In [1]: import numpy as np

In [2]: import numpy.linalg as la

In [3]: np.set_printoptions(suppress=True, linewidth=160)

In [4]: def tidy(a):
   ...:     return np.round(a, 2) + 0
   ...: 

In [5]: F = np.loadtxt("m.csv", delimiter=",")

In [6]: F
Out[6]: 
array([[ 1.,  0.,  0.,  0.,  0.,  0.,  0.,  0.,  0.,  0.,  0.,  0.,  0.,  0.],
       [ 0.,  1.,  0.,  0.,  0.,  0.,  0.,  0.,  0.,  0.,  0.,  0.,  0.,  0.],
       [ 0.,  0.,  1.,  0.,  0.,  0.,  0.,  0.,  0.,  0.,  0.,  0.,  0.,  0.],
       [ 0.,  0.,  0.,  1.,  0.,  0.,  0.,  0.,  0.,  0.,  0.,  0.,  0.,  0.],
       [ 0.,  0.,  0.,  0.,  1.,  0.,  0.,  0.,  0.,  0.,  0.,  0.,  0.,  0.],
       [ 0.,  0.,  0.,  0.,  0.,  1.,  0.,  0.,  0.,  0.,  0.,  0.,  0.,  0.],
       [ 0.,  0.,  0.,  0.,  0.,  0.,  1.,  0.,  0.,  0.,  0.,  0.,  0.,  0.],
       [ 0.,  0.,  0.,  0.,  0.,  0.,  0.,  1.,  0.,  0.,  0.,  0.,  0.,  0.],
       [ 0.,  0.,  0.,  0.,  0.,  0.,  0.,  0.,  1.,  0.,  0.,  0.,  0.,  0.],
       [ 0.,  0.,  0.,  0.,  0.,  0.,  0.,  0.,  0.,  1.,  0.,  0.,  0.,  0.],
       [ 0.,  0.,  0.,  0.,  0.,  0.,  0.,  0.,  0.,  0.,  1.,  0.,  0.,  0.],
       [ 0.,  0.,  0.,  0.,  0.,  0.,  0.,  0.,  0.,  0.,  0.,  1.,  0.,  0.],
       [ 0.,  0.,  0.,  0.,  0.,  0.,  0.,  0.,  0.,  0.,  0.,  0.,  0.,  1.],
       [ 0.,  0.,  0.,  0.,  0.,  0.,  0.,  0.,  0.,  0.,  0.,  0., -1.,  0.]])

In [7]: # splits into 13 blocks

In [8]: gram = F.T @ F

In [9]: (F @ F.T).shape
Out[9]: (14, 14)

In [10]: np.trace(gram), (F ** 2).sum()
Out[10]: (np.float64(14.0), np.float64(14.0))

In [11]: np.diag(gram)
Out[11]: array([1., 1., 1., 1., 1., 1., 1., 1., 1., 1., 1., 1., 1., 1.])

In [12]: mat = np.loadtxt("sample16.csv", delimiter=",")

In [13]: mat
Out[13]: 
array([[ 1.2 , -1.7 ,  1.  , -0.1 ,  0.1 ,  0.7 ,  2.1 , -0.15,  0.5 ],
       [ 0.  , -0.3 ,  0.8 ,  0.8 ,  0.3 ,  0.1 , -0.2 , -0.38, -0.5 ],
       [-0.7 , -1.4 , -0.5 , -0.7 , -0.7 ,  1.1 , -1.2 ,  0.77, -0.2 ],
       [-0.5 , -0.5 ,  0.3 ,  0.6 , -0.1 ,  1.5 ,  0.4 ,  0.02,  1.6 ],
       [-2.  ,  0.  , -0.2 ,  1.2 ,  2.2 , -1.1 , -1.8 , -2.18,  0.  ],
       [ 0.3 ,  0.8 , -0.5 , -0.1 ,  0.6 , -0.2 ,  0.8 , -0.72,  2.7 ],
       [ 0.9 , -1.  , -0.3 ,  1.6 ,  0.7 ,  1.3 ,  0.7 , -0.78,  1.  ],
       [ 2.  ,  1.4 , -0.4 ,  0.4 , -0.7 ,  0.2 ,  1.4 ,  0.62, -0.7 ],
       [-0.1 ,  1.1 ,  0.6 ,  1.2 , -0.2 ,  1.  , -0.6 ,  0.07, -0.2 ],
       [ 0.2 ,  0.1 , -1.2 ,  0.1 ,  0.  ,  0.8 ,  1.4 , -0.16,  1.7 ],
       [-0.7 , -1.  , -1.2 , -0.5 , -0.8 , -1.2 ,  1.3 ,  0.94,  1.5 ],
       [ 0.2 ,  0.4 ,  0.7 , -0.8 ,  0.4 , -0.4 , -0.1 , -0.51,  0.5 ],
       [-0.7 , -0.4 ,  1.2 ,  0.8 ,  0.1 ,  1.2 ,  0.4 , -0.19, -0.4 ],
       [ 0.1 , -0.1 ,  1.2 , -0.3 , -1.  ,  1.9 ,  0.  ,  0.93,  1.5 ],
       [ 1.6 , -1.8 , -0.2 , -0.1 , -0.8 , -1.1 ,  0.1 ,  0.84, -1.5 ],
       [-0.1 ,  0.5 , -0.5 ,  1.1 , -1.  ,  0.  , -0.2 ,  1.12,  0.6 ],
       [ 1.  ,  0.4 , -0.4 ,  0.9 , -0.1 ,  1.  ,  0.3 ,  0.13,  1.7 ],
       [-0.6 , -1.6 , -1.3 ,  1.4 , -0.6 ,  0.3 ,  1.5 ,  0.62,  1.3 ],
       [-0.8 , -0.5 ,  0.1 ,  0.8 ,  2.  , -0.5 , -1.  , -1.95, -0.1 ],
       [ 1.4 ,  2.2 , -0.5 ,  0.4 , -0.3 ,  0.4 ,  0.2 ,  0.4 ,  1.  ],
       [-2.2 , -1.3 , -0.5 ,  0.9 ,  1.1 , -0.1 , -0.3 , -0.88, -1.  ],
       [ 0.8 ,  1.2 ,  0.9 ,  0.4 , -2.4 , -0.2 , -0.4 ,  2.5 , -1.9 ],
       [ 0.3 ,  1.  , -0.2 , -0.3 , -0.4 , -0.5 ,  0.5 ,  0.31, -0.7 ],
       [ 2.1 ,  0.5 ,  1.5 ,  1.  , -0.3 ,  0.6 , -2.  ,  0.51, -1.6 ],
       [ 0.3 , -0.6 ,  0.6 ,  1.4 , -2.  ,  0.7 ,  1.1 ,  2.06, -1.3 ],
       [ 0.5 , -0.4 ,  0.5 , -0.5 , -0.1 ,  0.3 ,  0.8 ,  0.1 , -1.2 ],
       [-0.1 , -0.3 , -1.3 , -1.6 , -0.2 , -0.2 ,  0.2 ,  0.11,  2.1 ],
       [ 0.4 , -1.4 ,  1.4 ,  1.  ,  0.1 ,  1.1 , -0.5 , -0.08,  0.  ],
       [-0.8 , -1.4 ,  1.4 , -0.9 ,  0.  ,  0.3 ,  0.6 ,  0.01,  0.7 ],
       [-1.  , -1.7 ,  0.7 ,  0.9 , -0.7 ,  2.5 ,  1.6 ,  0.59,  0.3 ],
       [-2.8 , -0.8 , -0.3 , -1.2 ,  1.9 , -1.7 ,  0.7 , -1.79,  0.3 ],
       [ 1.4 ,  1.3 , -0.9 ,  0.6 ,  0.5 ,  0.4 ,  0.4 , -0.65,  0.  ],
       [ 0.1 , -1.2 , -0.5 , -0.8 , -0.3 , -1.3 , -0.2 ,  0.44,  0.4 ],
       [-1.1 , -0.3 ,  0.4 ,  0.2 ,  0.9 , -1.4 , -0.9 , -0.79, -2.3 ],
       [-0.9 , -0.5 , -0.4 , -1.5 ,  0.6 ,  2.5 , -1.1 , -0.71, -0.8 ],
       [-1.4 , -0.4 , -1.  , -0.6 , -0.2 ,  1.8 , -0.9 ,  0.29, -0.5 ],
       [ 0.6 ,  0.3 ,  0.  , -1.3 ,  0.3 ,  0.2 , -1.6 , -0.09,  0.2 ],
       [-0.1 , -0.7 , -0.7 ,  0.6 , -2.1 , -0.2 , -2.3 ,  1.96, -0.4 ]])

In [14]: gram = np.cov(mat, rowvar=False)

In [15]: tidy(la.eigvalsh(gram)[::-1])
Out[15]: array([2.53, 1.84, 1.3 , 1.1 , 0.87, 0.65, 0.46, 0.37, 0.  ])

In [16]: gram.shape
Out[16]: (9, 9)

In [17]: d = la.norm(mat[:, None] - mat[None], axis=-1)

In [18]: d[5].round(6).argsort(kind="stable")[:4]
Out[18]: array([ 5,  9, 16, 26])

In [19]: (d + 1e9 * np.eye(38)).round(6).argmin(axis=1)
Out[19]: array([28, 12, 35, 16, 18,  9, 16, 22,  1, 16, 32, 36,  1,  3, 32,  8,  9, 10,  4, 31, 18, 24, 25,  8, 21, 22, 10,  1, 12,  3, 20, 19, 10, 20, 35,  2, 11,  2])

In [20]: d.shape
Out[20]: (38, 38)

In [21]: np.flatnonzero(d[5] < d.mean() / 2)
Out[21]: array([5])

In [22]: la.matrix_rank(d ** 2)
Out[22]: np.int64(11)

In [23]: tidy(d[:5, :5])
Out[23]: 
array([[0.  , 3.32, 4.4 , 3.18, 6.59],
       [3.32, 0.  , 3.17, 2.76, 4.04],
       [4.4 , 3.17, 0.  , 3.17, 5.45],
       [3.18, 2.76, 3.17, 0.  , 5.23],
       [6.59, 4.04, 5.45, 5.23, 0.  ]])

In [24]: def softmax(z):
    ...:     e = np.exp(z - z.max(axis=-1, keepdims=True))
    ...:     return e / e.sum(axis=-1, keepdims=True)
    ...: 

In [25]: tidy(softmax(mat[37] + 2))
Out[25]: array([0.07, 0.04, 0.04, 0.15, 0.01, 0.07, 0.01, 0.57, 0.05])

In [26]: tidy(softmax(mat).sum(axis=1))
Out[26]: array([1., 1., 1., 1., 1., 1., 1., 1., 1., 1., 1., 1., 1., 1., 1., 1., 1., 1., 1., 1., 1., 1., 1., 1., 1., 1., 1., 1., 1., 1., 1., 1., 1., 1., 1., 1., 1., 1.])

In [27]: S = mat @ mat.T / np.sqrt(9)

In [28]: tidy(softmax(S)[37] @ mat)
Out[28]: array([ 0.09, -0.4 , -0.3 ,  0.5 , -1.75, -0.03, -1.51,  1.69, -0.57])

In [29]: K = np.loadtxt("test6.csv", delimiter=",")

In [30]: K
Out[30]: 
array([[  5.,   0.,   9.,   1.,   3.,  -9.,  -1.,  -2.],
       [  2.,  -7.,  11.,   1.,  11.,   0.,  -1.,  -1.],
       [ -2.,   0.,  10.,   2.,   8.,   1.,   1.,  -8.],
       [  1.,  -4.,  12.,   3.,  12.,  -4.,  -5., -14.],
       [ -8.,   0.,   3.,  -2.,  13.,   3.,  -5., -14.],
       [ -4.,  -1.,   5.,   6.,   6.,   0.,   2., -18.],
       [ -7.,  -5.,  -1.,  11.,   0.,   2.,  10., -22.],
       [ -3., -12.,  -3.,   2.,   9.,  -3.,   4., -30.],
       [  1.,  -6.,  -5.,  11.,   4.,  -2.,   3., -32.],
       [  7.,   2., -13.,  10.,   4.,  -7.,   1., -40.],
       [ 15.,  -4.,  -7.,  14.,  12., -13.,  -5., -41.],
       [ 21.,  -8.,  -9.,  23.,   5., -21.,   1., -32.],
       [ 20., -17.,  -4.,  23.,   3., -30.,  -5., -35.],
       [ 24., -20.,   3.,  22.,  10., -34.,   1., -44.],
       [ 16., -18.,   6.,  19.,  16., -38.,   5., -53.],
       [ 24., -25.,   4.,  17.,  22., -42.,   2., -60.],
       [ 22., -18.,  12.,  19.,  30., -40.,   4., -60.],
       [ 26., -17.,   8.,  19.,  28., -42.,   7., -52.],
       [ 23., -19.,   8.,  22.,  22., -35.,   0., -55.],
       [ 28., -23.,  -1.,  28.,  18., -38.,   2., -52.],
       [ 33., -29.,   4.,  34.,  20., -29.,   4., -44.],
       [ 42., -37.,   8.,  29.,  12., -32.,   3., -49.],
       [ 44., -30.,  11.,  25.,  18., -40.,  -5., -55.],
       [ 48., -25.,  10.,  18.,  22., -32.,   3., -55.],
       [ 49., -30.,  13.,  23.,  25., -30.,  -5., -51.],
       [ 47., -21.,  12.,  29.,  25., -28.,   1., -58.],
       [ 40., -20.,  20.,  33.,  33., -23.,  -1., -52.],
       [ 41., -17.,  26.,  33.,  39., -29.,  -2., -55.]])

In [31]: rng = np.random.default_rng(71)

In [32]: z = rng.permutation(8)

In [33]: B = K[:, z] * rng.choice([-1, 1], 8)

In [34]: B
Out[34]: 
array([[ -9.,  -2.,  -1.,  -0.,  -3.,   9.,   5.,  -1.],
       [-11.,  -1.,  -1.,   7., -11.,  -0.,   2.,  -1.],
       [-10.,  -8.,   1.,  -0.,  -8.,  -1.,  -2.,  -2.],
       [-12., -14.,  -5.,   4., -12.,   4.,   1.,  -3.],
       [ -3., -14.,  -5.,  -0., -13.,  -3.,  -8.,   2.],
       [ -5., -18.,   2.,   1.,  -6.,  -0.,  -4.,  -6.],
       [  1., -22.,  10.,   5.,  -0.,  -2.,  -7., -11.],
       [  3., -30.,   4.,  12.,  -9.,   3.,  -3.,  -2.],
       [  5., -32.,   3.,   6.,  -4.,   2.,   1., -11.],
       [ 13., -40.,   1.,  -2.,  -4.,   7.,   7., -10.],
       [  7., -41.,  -5.,   4., -12.,  13.,  15., -14.],
       [  9., -32.,   1.,   8.,  -5.,  21.,  21., -23.],
       [  4., -35.,  -5.,  17.,  -3.,  30.,  20., -23.],
       [ -3., -44.,   1.,  20., -10.,  34.,  24., -22.],
       [ -6., -53.,   5.,  18., -16.,  38.,  16., -19.],
       [ -4., -60.,   2.,  25., -22.,  42.,  24., -17.],
       [-12., -60.,   4.,  18., -30.,  40.,  22., -19.],
       [ -8., -52.,   7.,  17., -28.,  42.,  26., -19.],
       [ -8., -55.,   0.,  19., -22.,  35.,  23., -22.],
       [  1., -52.,   2.,  23., -18.,  38.,  28., -28.],
       [ -4., -44.,   4.,  29., -20.,  29.,  33., -34.],
       [ -8., -49.,   3.,  37., -12.,  32.,  42., -29.],
       [-11., -55.,  -5.,  30., -18.,  40.,  44., -25.],
       [-10., -55.,   3.,  25., -22.,  32.,  48., -18.],
       [-13., -51.,  -5.,  30., -25.,  30.,  49., -23.],
       [-12., -58.,   1.,  21., -25.,  28.,  47., -29.],
       [-20., -52.,  -1.,  20., -33.,  23.,  40., -33.],
       [-26., -55.,  -2.,  17., -39.,  29.,  41., -33.]])

In [35]: left, _, Vt = la.svd(K.T @ B)

In [36]: z
Out[36]: array([2, 7, 6, 1, 4, 5, 0, 3])

In [37]: tidy(la.lstsq(K, B)[0])
Out[37]: 
array([[ 0.,  0.,  0.,  0.,  0.,  0.,  1.,  0.],
       [ 0.,  0.,  0., -1.,  0.,  0.,  0.,  0.],
       [-1.,  0.,  0.,  0.,  0.,  0.,  0.,  0.],
       [ 0.,  0.,  0.,  0.,  0.,  0.,  0., -1.],
       [ 0.,  0.,  0.,  0., -1.,  0.,  0.,  0.],
       [ 0.,  0.,  0.,  0.,  0., -1.,  0.,  0.],
       [ 0.,  0.,  1.,  0.,  0.,  0.,  0.,  0.],
       [ 0.,  1.,  0.,  0.,  0.,  0.,  0.,  0.]])

In [38]: tidy(left @ Vt)
Out[38]: 
array([[ 0.,  0.,  0.,  0.,  0.,  0.,  1.,  0.],
       [ 0.,  0.,  0., -1.,  0.,  0.,  0.,  0.],
       [-1.,  0.,  0.,  0.,  0.,  0.,  0.,  0.],
       [ 0.,  0.,  0.,  0.,  0.,  0.,  0., -1.],
       [ 0.,  0.,  0.,  0., -1.,  0.,  0.,  0.],
       [ 0.,  0.,  0.,  0.,  0., -1.,  0.,  0.],
       [ 0.,  0.,  1.,  0.,  0.,  0.,  0.,  0.],
       [ 0.,  1.,  0.,  0.,  0.,  0.,  0.,  0.]])
